>>> import numpy as np
>>> import numpy.linalg as la
>>> np.set_printoptions(suppress=True, linewidth=160)
>>> m1 = np.loadtxt("m.csv", delimiter=",")
>>> m1
array([[ 2.,  3., -1.,  1.,  0.],
       [-3.,  9., -3.,  0., -3.],
       [ 3.,  3., -1.,  2.,  0.],
       [-3.,  3., -1.,  2.,  0.],
       [ 3.,  3., -1., -1., -2.],
       [ 1.,  0.,  0., -2.,  3.],
       [ 3., -3.,  1.,  3., -2.],
       [ 2., -3.,  1.,  3., -1.],
       [ 2.,  0.,  0., -1., -2.]])
>>> f, v = m1[2], m1[3]
>>> f @ v
np.float64(5.0)
>>> p = (f @ v) / (f @ f) * f
>>> round(float(la.norm(f + v) ** 2 + la.norm(f - v) ** 2), 1)
92.0
>>> np.round((v - p) @ f, 1)
np.float64(-0.0)
>>> p.round(1)
array([ 0.7,  0.7, -0.2,  0.4,  0. ])
>>> left, sig, VT = la.svd(m1)
>>> evecs = VT[:(sig > 1e-8).sum()]
>>> rng = np.random.default_rng(5272)
>>> vec = m1[0] + 4 * m1[8] + rng.integers(2) * np.eye(5)[2]
>>> vec
array([10.,  3.,  0., -3., -8.])
>>> round(float(la.norm(vec - evecs.T @ evecs @ vec)), 1)
0.9
>>> np.round(evecs.T @ evecs, 1) + 0
array([[ 1. ,  0. ,  0. ,  0. ,  0. ],
       [ 0. ,  0.9, -0.3,  0. ,  0. ],
       [ 0. , -0.3,  0.1,  0. ,  0. ],
       [ 0. ,  0. ,  0. ,  1. ,  0. ],
       [ 0. ,  0. ,  0. ,  0. ,  1. ]])
>>> np.round(np.diag(evecs.T @ evecs), 1)
array([1. , 0.9, 0.1, 1. , 1. ])
>>> np.round(m1 @ la.pinv(m1) @ m1, 1) + 0
array([[ 2.,  3., -1.,  1.,  0.],
       [-3.,  9., -3.,  0., -3.],
       [ 3.,  3., -1.,  2.,  0.],
       [-3.,  3., -1.,  2.,  0.],
       [ 3.,  3., -1., -1., -2.],
       [ 1.,  0.,  0., -2.,  3.],
       [ 3., -3.,  1.,  3., -2.],
       [ 2., -3.,  1.,  3., -1.],
       [ 2.,  0.,  0., -1., -2.]])
>>> round(la.norm(m1, 2) / la.norm(m1), 1)
np.float64(0.8)
>>> np.argsort(-la.norm(m1, axis=0).round(6), kind="stable")[:3]
array([1, 0, 3])
>>> np.round(la.norm(m1[4], 1), 1), round(la.norm(m1[4], np.inf), 1)
(np.float64(10.0), np.float64(3.0))
>>> np.round(la.norm(m1, axis=0), 1)
array([ 7.6, 11.6,  3.9,  5.7,  5.6])
>>> m1[4] @ m1[3]
np.float64(-1.0)
>>> K = np.loadtxt("arr.csv", delimiter=",")
>>> K
array([[ 30.4,  50.1, -32.3, -50.9, -10.8,  30.2, -40. , -19.3,  40.5],
       [ 30.7,  51.8, -31.9, -49.4, -10.6,  31.4, -38.2, -21.4,  39.3],
       [ 28.5,  50.9, -29.1, -49.8,  -9.8,  31.4, -41. , -18.8,  40.5],
       [ 30.6,  51.9, -29.1, -48.5,  -9.4,  28.5, -40.4, -21. ,  40. ],
       [ 30.7,  48.7, -30.5, -47.3,  -9.5,  30.6, -39.3, -21. ,  41.3],
       [ 30.6,  49.6, -31.1, -50.6,  -8.4,  29.6, -38.9, -19.3,  38.6],
       [ 31.1,  49.4, -30.6, -49. , -12.3,  28.2, -39.2, -20.5,  38. ],
       [ 29.4,  48.8, -30.1, -50.5,  -9.4,  29.2, -41.2, -21.4,  40.1],
       [ 29.3,  48.8, -29.8, -51.4,  -9.8,  29.9, -38.2, -18.6,  40.7],
       [ 31.8,  49.6, -30. , -48.2,  -9.6,  31.1, -40.3, -20.6,  42. ],
       [ 30.5,  50.3, -29.1, -49.3, -10.7,  31.4, -39.3, -20. ,  40.3],
       [ 29.1,  49. , -29.6, -50.9,  -9.5,  31.8, -39.3, -18.8,  40.4],
       [ 30.1,  51.4, -29.3, -50.4, -10.9,  30.9, -38. , -20.9,  39.2],
       [ 31. ,  48. , -30.1, -50.1, -10. ,  29.4, -40. , -20.6,  40.3],
       [ 31.4,  48.3, -29.2, -50.5, -12.5,  29.7, -39.5, -21.2,  37.9],
       [ 28.4,  47.9, -29. , -50.2,  -9.7,  30.9, -39.5, -21.3,  40.8],
       [ 28.2,  50.4, -29.3, -51.5, -10.6,  30.2, -41. , -19.8,  39.4],
       [ 28.7,  48.5, -29.4, -51. , -10.2,  29.7, -41.8, -20.2,  39.6],
       [ 31.8,  49.3, -30.8, -48.2, -12. ,  29.5, -38.1, -20.2,  38.2],
       [ 28.6,  49. , -30.6, -49.5, -11.1,  31. , -41. , -19.1,  40.4],
       [ 28.9,  51.2, -30.8, -47.8,  -9.3,  31. , -40.1, -18.5,  40.6],
       [ 29.8,  50.2, -30.5, -50.9,  -9.9,  30.5, -39. , -19.7,  39.3],
       [ 28.6,  49.5, -29.5, -48.6, -11. ,  30.9, -40.9, -19.2,  39.8],
       [ 30.2,  50. , -29.2, -48.9,  -7.1,  29.5, -40.6, -21.1,  40.3],
       [ 31.1,  49.6, -28.2, -50.4, -10.3,  28.8, -42.2, -21.5,  39.7],
       [ 30.2,  49.2, -30.3, -52.7, -10.8,  32.2, -39.1, -20.1,  41.1],
       [ 30.9,  51.3, -32.8, -50.8, -10. ,  30.4, -39.4, -19.4,  39.4],
       [ 30.6,  50.3, -31.3, -50.3, -11. ,  30.3, -40.5, -18.6,  39.9],
       [ 32.2,  50.5, -30.6, -49.8, -10.5,  31.7, -41.2, -19.3,  39.6],
       [ 30.4,  50.5, -28.8, -48.5, -11.5,  29.7, -41.3, -19.7,  40.1],
       [ 30. ,  49.9, -29.5, -51.6, -11.1,  29.9, -41.1, -20.4,  40.9],
       [ 31.3,  49.8, -30.8, -49.2,  -9.2,  30.4, -40.6, -20.3,  40.6],
       [ 29.8,  50.4, -31. , -50.7,  -8.9,  29.1, -40.9, -20.1,  38.4],
       [ 29.3,  47.5, -29.9, -49.5,  -9.2,  29.5, -39.8, -20.9,  40.7],
       [ 29.7,  51.4, -30.4, -50. , -10.8,  30.3, -39.6, -20.4,  39.6],
       [ 30.6,  49.1, -29.7, -50.5, -12.1,  29.9, -40.9, -20.1,  40.4],
       [ 30.5,  50.9, -29.9, -50.2,  -9.5,  28.3, -40. , -20.7,  39.7],
       [ 31.9,  50.1, -30. , -49.6, -11.1,  30.1, -41.6, -20.5,  40. ],
       [ 28.9,  50.6, -29.3, -50.7,  -9.5,  29.3, -40.7, -19.1,  41.4]])
>>> W = np.array([[-5, -8],
...     [1, -2],
...     [-3, 6],
...     [7, -9],
...     [-9, 0],
...     [6, 1],
...     [2, 0],
...     [3, 1],
...     [-3, 3]])
>>> b = np.array([-1, 1])
>>> hid = np.maximum(K @ W + b, 0)
>>> la.matrix_rank(hid)
np.int64(1)
>>> (hid > 0).mean(axis=0)
array([0., 1.])
>>> basis = np.array([[-1, 0], [2, 0]])
>>> W @ basis
array([[-11,   0],
       [ -5,   0],
       [ 15,   0],
       [-25,   0],
       [  9,   0],
       [ -4,   0],
       [ -2,   0],
       [ -1,   0],
       [  9,   0]])
